% python3 -q
>>> import numpy as np
>>> np.set_printoptions(precision=3, suppress=True, linewidth=200)
>>> rnd = lambda a: np.round(a, 3) + 0
>>> W0 = np.load("w.npy")
>>> W0
array([[-0.15, -0.2 ,  0.1 , -1.05, -0.1 , -0.2 , -1.55,  0.55,  0.4 , -0.85, -0.25,  0.4 , -0.35],
       [ 0.27,  0.36, -0.18,  1.89,  0.18,  0.36,  2.79, -0.99, -0.72,  1.53,  0.45, -0.72,  0.63],
       [-0.12, -0.16,  0.08, -0.84, -0.08, -0.16, -1.24,  0.44,  0.32, -0.68, -0.2 ,  0.32, -0.28],
       [-0.06, -0.08,  0.04, -0.42, -0.04, -0.08, -0.62,  0.22,  0.16, -0.34, -0.1 ,  0.16, -0.14]])
>>> np.linalg.matrix_rank(W0, rtol=0.1)
np.int64(1)
>>> [round(float(x), 3) for x in np.linalg.svd(W0, compute_uv=False)[:3]]
[5.098, 0.0, 0.0]
>>> rank = np.linalg.matrix_rank(W0)
>>> rank
np.int64(1)
>>> N = np.linalg.svd(W0)[2][rank:].T
>>> [int(np.linalg.matrix_rank(np.delete(W0, i, axis=0))) for i in range(4)]
[1, 1, 1, 1]
>>> N.shape
(13, 12)
>>> np.linalg.matrix_rank(W0.T @ W0), np.linalg.matrix_rank(W0 @ W0.T)
(np.int64(1), np.int64(1))
>>> [int(np.linalg.matrix_rank(W0[:i])) for i in range(1, len(W0) + 1)]
[1, 1, 1, 1]
>>> arr = np.loadtxt("mat.csv", delimiter=",")
>>> arr
array([[ 8., -1., 10.,  2.,  6., -3.,  8.,  4.],
       [ 4., -5.,  6., -2.,  2., -7.,  4.,  0.],
       [10.,  1., 12.,  4.,  8., -1., 10.,  6.],
       [ 5., -4.,  7., -1.,  3., -6.,  5.,  1.],
       [11.,  2., 13.,  5.,  9.,  0., 11.,  7.],
       [ 6., -3.,  8.,  0.,  4., -5.,  6.,  2.],
       [12.,  3., 14.,  6., 10.,  1., 12.,  8.],
       [10.,  1., 12.,  4.,  8., -1., 10.,  6.],
       [ 3., -6.,  5., -3.,  1., -8.,  3., -1.],
       [ 3., -6.,  5., -3.,  1., -8.,  3., -1.]])
>>> # null space of dimension 6
>>> U, sigma, Vh = np.linalg.svd(arr)
>>> rnd(sigma)
array([53.373, 21.056,  0.   ,  0.   ,  0.   ,  0.   ,  0.   ,  0.   ])
>>> np.argmax(sigma[:-1] / (sigma[1:] + 1e-6)) + 1
np.int64(2)
>>> B = U[:, :2] @ np.diag(sigma[:2]) @ Vh[:2]
>>> np.linalg.matrix_rank(B)
np.int64(2)
>>> rnd(np.linalg.norm(arr - B, 2)), rnd(sigma[2])
(np.float64(0.0), np.float64(0.0))
>>> rnd(B)
array([[ 8., -1., 10.,  2.,  6., -3.,  8.,  4.],
       [ 4., -5.,  6., -2.,  2., -7.,  4.,  0.],
       [10.,  1., 12.,  4.,  8., -1., 10.,  6.],
       [ 5., -4.,  7., -1.,  3., -6.,  5.,  1.],
       [11.,  2., 13.,  5.,  9.,  0., 11.,  7.],
       [ 6., -3.,  8.,  0.,  4., -5.,  6.,  2.],
       [12.,  3., 14.,  6., 10.,  1., 12.,  8.],
       [10.,  1., 12.,  4.,  8., -1., 10.,  6.],
       [ 3., -6.,  5., -3.,  1., -8.,  3., -1.],
       [ 3., -6.,  5., -3.,  1., -8.,  3., -1.]])
